% ipython --no-banner

In [1]: import numpy as np

In [2]: np.set_printoptions(precision=2, suppress=True, linewidth=160, sign=" ")

In [3]: K = np.loadtxt("data.csv", delimiter=",")

In [4]: K
Out[4]: 
array([[ 0.,  0.,  0.,  0.,  0.,  0.,  1.,  0.,  0.,  0.],
       [ 0.,  0.,  0.,  0.,  0.,  0.,  0.,  0.,  1.,  0.],
       [ 0.,  0.,  0.,  0.,  0.,  0.,  1.,  0.,  0.,  0.],
       [ 0.,  0.,  0.,  0.,  1.,  0.,  0.,  0.,  0.,  1.],
       [ 0.,  0.,  0.,  1.,  0.,  0.,  0.,  0.,  0.,  0.],
       [ 0.,  0.,  0.,  0.,  0.,  0.,  0.,  0.,  0.,  1.],
       [ 1.,  0.,  1.,  0.,  0.,  0.,  0.,  0.,  0.,  0.],
       [ 0.,  0.,  0.,  0.,  0.,  0.,  0.,  0.,  0.,  0.],
       [ 0.,  1.,  0.,  0.,  0.,  0.,  0.,  0.,  0.,  0.],
       [ 0.,  0.,  0.,  1.,  0.,  1.,  0.,  0.,  0.,  0.]])

In [5]: t = np.radians(45)

In [6]: r_ = np.eye(10)

In [7]: r_[3, 3] = r_[0, 0] = np.cos(t)

In [8]: r_[3, 0], r_[0, 3] = -np.sin(t), np.sin(t)

In [9]: r_
Out[9]: 
array([[ 0.71,  0.  ,  0.  ,  0.71,  0.  ,  0.  ,  0.  ,  0.  ,  0.  ,  0.  ],
       [ 0.  ,  1.  ,  0.  ,  0.  ,  0.  ,  0.  ,  0.  ,  0.  ,  0.  ,  0.  ],
       [ 0.  ,  0.  ,  1.  ,  0.  ,  0.  ,  0.  ,  0.  ,  0.  ,  0.  ,  0.  ],
       [-0.71,  0.  ,  0.  ,  0.71,  0.  ,  0.  ,  0.  ,  0.  ,  0.  ,  0.  ],
       [ 0.  ,  0.  ,  0.  ,  0.  ,  1.  ,  0.  ,  0.  ,  0.  ,  0.  ,  0.  ],
       [ 0.  ,  0.  ,  0.  ,  0.  ,  0.  ,  1.  ,  0.  ,  0.  ,  0.  ,  0.  ],
       [ 0.  ,  0.  ,  0.  ,  0.  ,  0.  ,  0.  ,  1.  ,  0.  ,  0.  ,  0.  ],
       [ 0.  ,  0.  ,  0.  ,  0.  ,  0.  ,  0.  ,  0.  ,  1.  ,  0.  ,  0.  ],
       [ 0.  ,  0.  ,  0.  ,  0.  ,  0.  ,  0.  ,  0.  ,  0.  ,  1.  ,  0.  ],
       [ 0.  ,  0.  ,  0.  ,  0.  ,  0.  ,  0.  ,  0.  ,  0.  ,  0.  ,  1.  ]])

In [10]: M2 = K @ r_.T

In [11]: round(np.linalg.det(r_), 2), np.round(np.trace(r_), 2)
Out[11]: (np.float64(1.0), np.float64(9.41))

In [12]: np.allclose(np.linalg.norm(K, axis=1), np.linalg.norm(M2, axis=1))
Out[12]: True

In [13]: np.allclose(K @ K.T, M2 @ M2.T)
Out[13]: True

In [14]: r = np.linalg.matrix_rank(K)

In [15]: r
Out[15]: np.int64(8)

In [16]: ns = np.linalg.svd(K)[2][r:].T

In [17]: [int(np.linalg.matrix_rank(K[:i])) for i in range(1, len(K) + 1)]
Out[17]: [1, 2, 2, 3, 4, 5, 6, 6, 7, 8]

In [18]: K @ ns
Out[18]: 
array([[ 0.,  0.],
       [ 0.,  0.],
       [ 0.,  0.],
       [ 0.,  0.],
       [ 0.,  0.],
       [ 0.,  0.],
       [ 0.,  0.],
       [ 0.,  0.],
       [ 0.,  0.],
       [ 0.,  0.]])

In [19]: np.linalg.matrix_rank(K.T @ K), np.linalg.matrix_rank(K @ K.T)
Out[19]: (np.int64(8), np.int64(8))

In [20]: rng = np.random.default_rng(581)

In [21]: idx = rng.permutation(10)

In [22]: idx
Out[22]: array([ 7,  8,  4,  1,  6,  3,  9,  0,  5,  2])

In [23]: M2 = K[idx][:, idx]

In [24]: np.diag(M2)
Out[24]: array([ 0.,  0.,  0.,  0.,  0.,  0.,  0.,  0.,  0.,  0.])

In [25]: print(M2)
[[ 0.  0.  0.  0.  0.  0.  0.  0.  0.  0.]
 [ 0.  0.  0.  1.  0.  0.  0.  0.  0.  0.]
 [ 0.  0.  0.  0.  0.  1.  0.  0.  0.  0.]
 [ 0.  1.  0.  0.  0.  0.  0.  0.  0.  0.]
 [ 0.  0.  0.  0.  0.  0.  0.  1.  0.  1.]
 [ 0.  0.  1.  0.  0.  0.  1.  0.  0.  0.]
 [ 0.  0.  0.  0.  0.  1.  0.  0.  1.  0.]
 [ 0.  0.  0.  0.  1.  0.  0.  0.  0.  0.]
 [ 0.  0.  0.  0.  0.  0.  1.  0.  0.  0.]
 [ 0.  0.  0.  0.  1.  0.  0.  0.  0.  0.]]

In [26]: np.round(np.sort(np.abs(np.linalg.eigvals(M2))), 2) + 0
Out[26]: array([ 0.  ,  0.  ,  0.62,  0.62,  1.  ,  1.  ,  1.41,  1.41,  1.62,  1.62])
